$ python3 -q
>>> import numpy as np
>>> from numpy import linalg as LA
>>> np.set_printoptions(precision=3, suppress=True, linewidth=140, legacy="1.25")
>>> m1 = np.load("out2.npy")
>>> m1
array([[ 0.804,  0.196,  0.326, -0.457],
       [ 0.196,  0.804, -0.326,  0.457],
       [ 0.326, -0.326,  0.457,  0.761],
       [-0.457,  0.457,  0.761, -0.065]])
>>> np.all(LA.eigvalsh(m1) > 0)
False
>>> round(LA.eigvalsh(m1).min(), 3)
-1.0
>>> [round(float(LA.det(m1[:i, :i])), 2) + 0 for i in range(1, 5)]
[0.8, 0.61, 0.07, -1.0]
>>> W0 = np.loadtxt("mat.csv", delimiter=",")
>>> W0
array([[-5.915, -5.217,  6.053],
       [-1.694, -3.809,  3.802],
       [-6.827, -0.921,  4.699],
       [-3.87 ,  0.73 ,  2.856],
       [ 5.875,  2.7  , -1.83 ],
       [ 2.137,  2.55 , -0.275],
       [ 5.078,  3.774, -1.941],
       [ 2.128,  4.361, -0.995],
       [ 0.58 ,  2.529,  0.357],
       [-0.097, -0.32 ,  1.767],
       [-2.507,  2.358,  1.659],
       [ 3.262,  6.397, -2.264],
       [-4.07 ,  3.306,  1.906],
       [ 4.202,  0.38 , -0.233],
       [-2.235, -3.14 ,  3.75 ],
       [11.482,  9.482, -6.786],
       [ 1.601,  2.981, -0.233],
       [ 5.85 ,  8.777, -4.251],
       [-8.553, -3.311,  6.346],
       [-2.535, -0.311,  2.738],
       [ 3.019,  2.612, -0.652],
       [ 5.042,  1.98 , -1.209],
       [-0.441,  2.693,  0.699],
       [ 0.897,  2.769,  0.134],
       [ 7.768,  3.348, -2.846],
       [-0.166,  2.383,  0.713]])
>>> rng = np.random.default_rng(92314)
>>> out = W0 + rng.integers(-2, 3, (26, 1)) @ rng.integers(-2, 3, (1, 3))
>>> out
array([[ -7.915,  -7.217,   8.053],
       [  2.306,   0.191,  -0.198],
       [-10.827,  -4.921,   8.699],
       [ -5.87 ,  -1.27 ,   4.856],
       [  1.875,  -1.3  ,   2.17 ],
       [  0.137,   0.55 ,   1.725],
       [  3.078,   1.774,   0.059],
       [ -1.872,   0.361,   3.005],
       [ -3.42 ,  -1.471,   4.357],
       [ -0.097,  -0.32 ,   1.767],
       [ -0.507,   4.358,  -0.341],
       [ -0.738,   2.397,   1.736],
       [ -4.07 ,   3.306,   1.906],
       [  0.202,  -3.62 ,   3.767],
       [ -4.235,  -5.14 ,   5.75 ],
       [ 11.482,   9.482,  -6.786],
       [  5.601,   6.981,  -4.233],
       [  5.85 ,   8.777,  -4.251],
       [ -8.553,  -3.311,   6.346],
       [  1.465,   3.689,  -1.262],
       [  3.019,   2.612,  -0.652],
       [  7.042,   3.98 ,  -3.209],
       [ -4.441,  -1.307,   4.699],
       [  4.897,   6.769,  -3.866],
       [ 11.768,   7.348,  -6.846],
       [ -2.166,   0.383,   2.713]])
>>> np.round(LA.svd(out - W0, compute_uv=False), 3) + 0
array([25.923,  0.   ,  0.   ])
>>> out - W0
array([[-2., -2.,  2.],
       [ 4.,  4., -4.],
       [-4., -4.,  4.],
       [-2., -2.,  2.],
       [-4., -4.,  4.],
       [-2., -2.,  2.],
       [-2., -2.,  2.],
       [-4., -4.,  4.],
       [-4., -4.,  4.],
       [ 0.,  0.,  0.],
       [ 2.,  2., -2.],
       [-4., -4.,  4.],
       [ 0.,  0.,  0.],
       [-4., -4.,  4.],
       [-2., -2.,  2.],
       [ 0.,  0.,  0.],
       [ 4.,  4., -4.],
       [ 0.,  0.,  0.],
       [ 0.,  0.,  0.],
       [ 4.,  4., -4.],
       [ 0.,  0.,  0.],
       [ 2.,  2., -2.],
       [-4., -4.,  4.],
       [ 4.,  4., -4.],
       [ 4.,  4., -4.],
       [-2., -2.,  2.]])
>>> def softmax(z):
...     e = np.exp(z - z.max(axis=-1, keepdims=True))
...     return e / e.sum(axis=-1, keepdims=True)
... 
>>> softmax(out).sum(axis=1)
array([1., 1., 1., 1., 1., 1., 1., 1., 1., 1., 1., 1., 1., 1., 1., 1., 1., 1., 1., 1., 1., 1., 1., 1., 1., 1.])
>>> softmax(out[25] + 4)
array([0.007, 0.088, 0.905])
>>> att = out @ out.T / np.sqrt(3)
>>> softmax(att)[25] @ out
array([-10.806,  -4.931,   8.69 ])
>>> round(float(LA.norm(W0) ** 2 / LA.norm(W0, 2) ** 2), 3)
1.168
>>> LA.norm(W0, axis=1).argmax()
15
>>> LA.norm(W0, axis=0)
array([23.863, 19.837, 15.535])
>>> Ac = W0 - W0.mean(axis=0)
>>> left, s, vt = LA.svd(Ac, full_matrices=False)
>>> (np.sign(left[:, 0]) == np.sign(left[0, 0])).astype(int)
array([1, 1, 1, 1, 0, 0, 0, 0, 0, 1, 1, 0, 1, 0, 1, 0, 0, 0, 1, 1, 0, 0, 1, 0, 0, 1])
>>> np.round(Ac.mean(axis=0), 3) + 0
array([0., 0., 0.])
>>> s
array([31.448,  9.987,  0.002])
>>> np.abs(vt[-1])
array([0.348, 0.348, 0.87 ])
>>> vt[0] * np.sign(vt[0, np.abs(vt[0]).argmax()])
array([ 0.724,  0.49 , -0.486])
>>> softmax(W0).sum(axis=1)
array([1., 1., 1., 1., 1., 1., 1., 1., 1., 1., 1., 1., 1., 1., 1., 1., 1., 1., 1., 1., 1., 1., 1., 1., 1., 1.])
>>> softmax(W0[7] + 2)
array([0.096, 0.899, 0.004])
>>> att = W0 @ W0.T / np.sqrt(3)
>>> softmax(att)[7] @ W0
array([11.482,  9.482, -6.786])
